$ ipython --no-banner

In [1]: import numpy as np

In [2]: np.set_printoptions(precision=2, suppress=True, linewidth=120, floatmode="fixed")

In [3]: rd = lambda a: np.round(a, 2) + 0

In [4]: F = -2 * np.eye(3) + np.ones((3, 3))

In [5]: F
Out[5]: 
array([[-1.00,  1.00,  1.00],
       [ 1.00, -1.00,  1.00],
       [ 1.00,  1.00, -1.00]])

In [6]: # symmetric

In [7]: x0 = np.array([-1, -1, -1])

In [8]: y = F @ x0

In [9]: y
Out[9]: array([-1.00, -1.00, -1.00])

In [10]: rd(np.linalg.solve(F, F[:, 0]))
Out[10]: array([1.00, 0.00, 0.00])

In [11]: rd(np.linalg.solve(F, y + F[:, 1]))
Out[11]: array([-1.00,  0.00, -1.00])

In [12]: rd(np.linalg.solve(F, y))
Out[12]: array([-1.00, -1.00, -1.00])

In [13]: rd(np.linalg.solve(F.T, F[0]))
Out[13]: array([1.00, 0.00, 0.00])

In [14]: u = np.array([-2, 1, 2])

In [15]: other = F + np.outer(u, np.eye(3)[2])

In [16]: np.linalg.matrix_rank(np.linalg.inv(other) - np.linalg.inv(F), tol=1e-8)
Out[16]: np.int64(1)

In [17]: np.linalg.matrix_rank(other - F)
Out[17]: np.int64(1)

In [18]: w1 = np.array([[0, -1, 2, -1], [-1, -1, -2, -2], [-1, -2, 1, 2]])

In [19]: beta = np.array([3, 0, 1, 3])

In [20]: act = np.maximum(F @ w1 + beta, 0)

In [21]: act
Out[21]: 
array([[1.00, 0.00, 0.00, 4.00],
       [3.00, 0.00, 6.00, 6.00],
       [3.00, 0.00, 0.00, 0.00]])

In [22]: rd((act > 0).mean(axis=0))
Out[22]: array([1.00, 0.00, 0.33, 0.67])

In [23]: (act > 0).astype(int)
Out[23]: 
array([[1, 0, 0, 1],
       [1, 0, 1, 1],
       [1, 0, 0, 0]])

In [24]: Z = np.array([[1, 2, 2], [0, 2, 0], [1, 1, 1], [0, 0, 0]])

In [25]: (act @ Z).round(6).argmax(axis=1)
Out[25]: array([1, 1, 1])

In [26]: w1 @ Z
Out[26]: 
array([[ 2,  0,  2],
       [-3, -6, -4],
       [ 0, -5, -1]])

In [27]: act @ Z
Out[27]: 
array([[ 1.00,  2.00,  2.00],
       [ 9.00, 12.00, 12.00],
       [ 3.00,  6.00,  6.00]])
